>>> import numpy as np
>>> import numpy.linalg as la
>>> np.set_printoptions(precision=1, suppress=True, linewidth=100, floatmode="fixed")
>>> rd = lambda a: np.round(a, 1) + 0
>>> A = np.diag(np.array([-1, -5, 8, -7, -6, 5])) + 2 * np.eye(6, k=1) + 2 * np.eye(6, k=-1)
>>> print(A)
[[-1.0  2.0  0.0  0.0  0.0  0.0]
 [ 2.0 -5.0  2.0  0.0  0.0  0.0]
 [ 0.0  2.0  8.0  2.0  0.0  0.0]
 [ 0.0  0.0  2.0 -7.0  2.0  0.0]
 [ 0.0  0.0  0.0  2.0 -6.0  2.0]
 [ 0.0  0.0  0.0  0.0  2.0  5.0]]
>>> print(rd(la.eigvalsh(A).min()))
-8.8
>>> x = np.array([1, 2, 2, 2, 0, 0])
>>> target = A @ x
>>> print(target)
[  3.0  -4.0  24.0 -10.0   4.0   0.0]
>>> print(rd(la.solve(A, 5 * target)))
[ 5.0 10.0 10.0 10.0  0.0  0.0]
>>> print(rd(la.solve(A, target + A[:, 5])))
[1.0 2.0 2.0 2.0 0.0 1.0]
>>> print(rd(la.solve(A, A[:, 4])))
[0.0 0.0 0.0 0.0 1.0 0.0]
>>> f = np.array([0, 1, -1, -2, 1, -2])
>>> A2 = A + np.outer(f, np.eye(6)[4])
>>> print(A2)
[[-1.0  2.0  0.0  0.0  0.0  0.0]
 [ 2.0 -5.0  2.0  0.0  1.0  0.0]
 [ 0.0  2.0  8.0  2.0 -1.0  0.0]
 [ 0.0  0.0  2.0 -7.0  0.0  0.0]
 [ 0.0  0.0  0.0  2.0 -5.0  2.0]
 [ 0.0  0.0  0.0  0.0  0.0  5.0]]
>>> print(la.matrix_rank(A2 - A))
1
>>> print(la.matrix_rank(la.inv(A2) - la.inv(A), tol=1e-8))
1
>>> print(rd(la.det(A2) / la.det(A)), rd(1 + la.solve(A, f)[4]))
0.8 0.8
>>> feats = np.load("x.npy")
>>> print(rd(feats))
[[-0.9  0.0  0.0 -0.4  0.0  0.0]
 [ 0.0  1.0  0.0  0.0  0.0  0.0]
 [ 0.0  0.0  1.0  0.0  0.0  0.0]
 [ 0.4  0.0  0.0 -0.9  0.0  0.0]
 [ 0.0  0.0  0.0  0.0  1.0  0.0]
 [ 0.0  0.0  0.0  0.0  0.0  1.0]]
>>> x = np.array([-1, 0, 3, -5, 4, -1])
>>> print(rd(la.inv(feats)))
[[-0.9  0.0  0.0  0.4  0.0  0.0]
 [ 0.0  1.0  0.0  0.0  0.0  0.0]
 [ 0.0  0.0  1.0  0.0  0.0  0.0]
 [-0.4  0.0  0.0 -0.9  0.0  0.0]
 [ 0.0  0.0  0.0  0.0  1.0  0.0]
 [ 0.0  0.0  0.0  0.0  0.0  1.0]]
>>> print(rd(la.norm(x)), rd(la.norm(feats @ x)))
7.2 7.2
>>> print(rd(la.det(feats)))
1.0
>>> print(rd(np.abs(la.eigvals(feats))))
[1.0 1.0 1.0 1.0 1.0 1.0]
>>> print(rd(feats @ feats))
[[ 0.7  0.0  0.0  0.7  0.0  0.0]
 [ 0.0  1.0  0.0  0.0  0.0  0.0]
 [ 0.0  0.0  1.0  0.0  0.0  0.0]
 [-0.7  0.0  0.0  0.7  0.0  0.0]
 [ 0.0  0.0  0.0  0.0  1.0  0.0]
 [ 0.0  0.0  0.0  0.0  0.0  1.0]]
>>> print(rd(np.sort(la.eigvals(feats).real)))
[-0.9 -0.9  1.0  1.0  1.0  1.0]
>>> A2 = la.inv(feats)
>>> print(np.allclose(A2, feats.T))
True
>>> print(rd(la.inv(A2)))
[[-0.9  0.0  0.0 -0.4  0.0  0.0]
 [ 0.0  1.0  0.0  0.0  0.0  0.0]
 [ 0.0  0.0  1.0  0.0  0.0  0.0]
 [ 0.4  0.0  0.0 -0.9  0.0  0.0]
 [ 0.0  0.0  0.0  0.0  1.0  0.0]
 [ 0.0  0.0  0.0  0.0  0.0  1.0]]
>>> print((np.abs(A2) > 1e-9).astype(int))
[[1 0 0 1 0 0]
 [0 1 0 0 0 0]
 [0 0 1 0 0 0]
 [1 0 0 1 0 0]
 [0 0 0 0 1 0]
 [0 0 0 0 0 1]]
>>> print(rd(la.det(feats) * la.det(A2)))
1.0
>>> print(rd(feats.T @ feats))
[[1.0 0.0 0.0 0.0 0.0 0.0]
 [0.0 1.0 0.0 0.0 0.0 0.0]
 [0.0 0.0 1.0 0.0 0.0 0.0]
 [0.0 0.0 0.0 1.0 0.0 0.0]
 [0.0 0.0 0.0 0.0 1.0 0.0]
 [0.0 0.0 0.0 0.0 0.0 1.0]]
>>> print(feats[:, 0] @ feats[:, 2])
0.0
>>> mat = np.array([[4, 1, 1, -1, -2, 0, -1],
...     [1, 2, 0, 0, -3, -1, 0],
...     [1, 0, -2, 2, 2, 0, 1],
...     [-1, 0, 2, 0, -3, 1, -2],
...     [-2, -3, 2, -3, 0, -2, 3],
...     [0, -1, 0, 1, -2, 0, 3],
...     [-1, 0, 1, -2, 3, 3, 0]])
>>> A2 = mat / np.sqrt((mat ** 2).mean(axis=1, keepdims=True))
>>> print(la.matrix_rank(mat - mat.mean(axis=1, keepdims=True)))
6
>>> print(rd(la.norm(A2, axis=1)))
[2.6 2.6 2.6 2.6 2.6 2.6 2.6]
